>>> import numpy as np
>>> import numpy.linalg as la
>>> np.set_printoptions(suppress=True, linewidth=200)
>>> arr = np.load("a.npy")
>>> print(arr)
[[ 1.212  0.96  -0.749 -1.458 -0.909]
 [-2.099 -2.141  1.24   3.711  1.456]
 [-2.759 -2.43   1.251  3.483  1.244]
 [ 1.076  1.083 -0.946 -1.973 -0.796]
 [-3.862 -4.146  2.271  6.231  2.047]
 [-1.599 -1.879  0.752  2.758  0.813]
 [ 0.566 -0.39   0.022  0.305  0.38 ]
 [ 0.091 -0.179  0.591  0.233 -0.237]
 [-0.326 -0.718  0.188  0.551  0.131]
 [ 3.304  3.232 -1.594 -4.938 -1.749]
 [ 0.013 -0.423  0.292  0.077 -0.024]
 [-0.165 -0.272 -0.039  0.249 -0.141]
 [-2.901 -2.465  1.275  4.266  1.554]
 [-3.522 -3.418  1.505  5.198  1.472]
 [-0.631 -0.311  0.266  0.82   0.109]
 [-1.766 -2.168  0.991  2.398  0.779]
 [-1.766 -1.549  0.527  2.087  0.607]
 [-1.583 -2.193  0.818  3.15   1.27 ]
 [ 2.071  2.433 -0.854 -3.277 -0.886]
 [ 1.012  0.782 -0.436 -1.298 -0.397]
 [-0.549 -0.514  0.508  1.273  0.254]
 [ 1.083  1.449 -0.455 -1.997 -1.223]]
>>> d = la.norm(arr[:, None] - arr[None], axis=-1)
>>> print(d.mean(axis=1).argmax())
9
>>> print(np.unravel_index(d.round(6).argmax(), d.shape))
(np.int64(4), np.int64(9))
>>> print(d.shape)
(22, 22)
>>> print(np.flatnonzero(d[4] < d.mean() / 2))
[ 4 13]
>>> print(la.matrix_rank(d ** 2))
7
>>> print(d[4].round(6).argsort(kind="stable")[:4])
[ 4 13 12  2]
>>> X = np.cumsum(np.array([[-3, -3, -1],
...     [-1, 3, 2],
...     [0, -3, -1],
...     [-2, 2, 0],
...     [-1, -2, 1],
...     [-1, 2, 1],
...     [0, 3, 1],
...     [0, -3, -3],
...     [-2, -3, 3],
...     [-1, 1, 2],
...     [2, 0, -3],
...     [-1, 1, 3],
...     [-2, -1, -2],
...     [-2, -2, 3],
...     [-2, -1, 1]]), axis=0)
>>> print(X)
[[ -3  -3  -1]
 [ -4   0   1]
 [ -4  -3   0]
 [ -6  -1   0]
 [ -7  -3   1]
 [ -8  -1   2]
 [ -8   2   3]
 [ -8  -1   0]
 [-10  -4   3]
 [-11  -3   5]
 [ -9  -3   2]
 [-10  -2   5]
 [-12  -3   3]
 [-14  -5   6]
 [-16  -6   7]]
>>> lab = X[:, 1] > np.median(X[:, 1])
>>> r0 = X[lab].mean(axis=0) - X[~lab].mean(axis=0)
>>> print(((X - X.mean(axis=0)) @ r0 > 0).astype(int))
[1 1 1 1 1 1 1 1 0 0 0 0 0 0 0]
>>> print(np.round((((X - X.mean(axis=0)) @ r0 > 0) == lab).mean(), 3))
0.733
>>> print(lab.astype(int))
[0 1 0 1 0 1 1 1 0 0 0 1 0 0 0]
>>> feats = np.maximum(np.array([[-1, -2, 2],
...     [2, -1, -2],
...     [2, 1, 2],
...     [2, 1, 1],
...     [-2, -1, 0],
...     [-2, -2, -1],
...     [-1, -2, 2],
...     [-2, -2, 1],
...     [1, -1, -2],
...     [1, -1, 0],
...     [-1, -2, 1],
...     [1, 0, 1],
...     [1, -2, 2],
...     [-1, 0, 1],
...     [-2, 2, 1],
...     [1, 0, -1],
...     [-2, 2, 2],
...     [1, 2, 1],
...     [1, 0, -1],
...     [1, -2, 1],
...     [-2, 1, -2],
...     [-2, 1, 1],
...     [-1, -1, 2],
...     [2, 2, 0],
...     [1, 0, 2],
...     [-2, 2, -1],
...     [2, -1, 0]]) @ np.array([[-5, 5, 0, 1], [-2, 2, -2, 2], [-3, 4, 1, 1]]) + np.array([2, 2, 2, 3]), 0)
>>> print(feats)
[[ 5  1  8  0]
 [ 0  2  2  1]
 [ 0 22  2  9]
 [ 0 18  1  8]
 [14  0  4  0]
 [19  0  5  0]
 [ 5  1  8  0]
 [13  0  7  0]
 [ 5  0  2  0]
 [ 0  5  4  2]
 [ 8  0  7  0]
 [ 0 11  3  5]
 [ 0 11  8  2]
 [ 4  1  3  3]
 [ 5  0  0  6]
 [ 0  3  1  3]
 [ 2  4  0  7]
 [ 0 15  0  9]
 [ 0  3  1  3]
 [ 0  7  7  1]
 [16  0  0  1]
 [ 7  0  1  4]
 [ 3  3  6  2]
 [ 0 16  0  9]
 [ 0 15  4  6]
 [11  0  0  4]
 [ 0 10  4  3]]
>>> M2 = np.c_[feats[:, :1] @ np.array([[-6]]), np.array([-3, 3, 0, -2, 0, 3, 1, 2, -1, 3, 1, 3, 0, 2, -1, -3, 2, -3, -2, 2, 1, -2, 3, 1, 0, 3, 1])]
>>> print(M2)
[[ -30   -3]
 [   0    3]
 [   0    0]
 [   0   -2]
 [ -84    0]
 [-114    3]
 [ -30    1]
 [ -78    2]
 [ -30   -1]
 [   0    3]
 [ -48    1]
 [   0    3]
 [   0    0]
 [ -24    2]
 [ -30   -1]
 [   0   -3]
 [ -12    2]
 [   0   -3]
 [   0   -2]
 [   0    2]
 [ -96    1]
 [ -42   -2]
 [ -18    3]
 [   0    1]
 [   0    0]
 [ -66    3]
 [   0    1]]
>>> print(np.round(la.norm(M2 - feats @ la.lstsq(feats, M2)[0], axis=0), 3) + 0)
[0.    9.967]
>>> print(la.matrix_rank(M2))
2
>>> print(np.round(la.norm(la.qr(feats)[0].T @ M2, axis=0) ** 2 / ((M2 ** 2).sum(axis=0) + 1e-12), 3))
[1.    0.144]
>>> print(la.matrix_rank(np.c_[feats, M2]))
5
>>> C2 = M2.T @ M2
>>> print(np.diag(C2))
[48420   116]
>>> print(np.round(la.eigvalsh(C2)[::-1], 3))
[48432.018   103.982]
>>> print(np.trace(C2), (M2 ** 2).sum())
48536 48536
>>> w1 = np.array([[0, 1, -1, 1], [0, -1, -1, 0], [-1, -2, -2, -2], [-3, 3, 3, 0]])
>>> c = np.array([2, 0, 0, 1])
>>> H = np.maximum(feats @ w1 + c, 0)
>>> print(np.round((H > 0).mean(axis=0), 3))
[0.    0.556 0.37  0.37 ]
>>> cent = np.array([[1, 3, 0], [3, 1, -1], [2, -1, -2], [2, -2, 0]])
>>> print(H @ cent)
[[  0   0   0]
 [  0   0   0]
 [  5   0  -3]
 [ 20   0 -12]
 [ 32  -8  -6]
 [ 47 -11  -9]
 [  0   0   0]
 [  0   0   0]
 [  7  -3  -1]
 [  0   0   0]
 [  0   0   0]
 [  0   0   0]
 [  0   0   0]
 [ 18   6  -6]
 [107  -2 -49]
 [ 20   0 -12]
 [ 93  -2 -49]
 [ 62  -2 -36]
 [ 20   0 -12]
 [  0   0   0]
 [ 91 -15 -19]
 [ 69   2 -23]
 [  0   0   0]
 [ 57  -2 -33]
 [  0   0   0]
 [ 95  -2 -25]
 [  0   0   0]]
>>> lab = feats[:, 3] > np.median(feats[:, 3])
>>> r0 = feats[lab].mean(axis=0) - feats[~lab].mean(axis=0)
>>> print(((feats - feats.mean(axis=0)) @ r0 > 0).astype(int))
[0 0 1 1 0 0 0 0 0 0 0 1 1 0 0 1 1 1 1 0 0 0 0 1 1 0 1]
>>> print(round(float((((feats - feats.mean(axis=0)) @ r0 > 0) == lab).mean()), 3))
0.741
>>> print(r0.round(3))
[-2.912  7.335 -3.429  5.465]
>>> q, V = la.qr(feats[:, :2])[0], la.qr(feats[:, 2:])[0]
>>> sig = la.svd(q.T @ V, compute_uv=False)
>>> print(np.round(np.degrees(np.arccos(sig.clip(0, 1))), 3))
[21.819 64.91 ]
>>> print(np.round(la.norm(q @ q.T - V @ V.T, 2), 3))
0.906
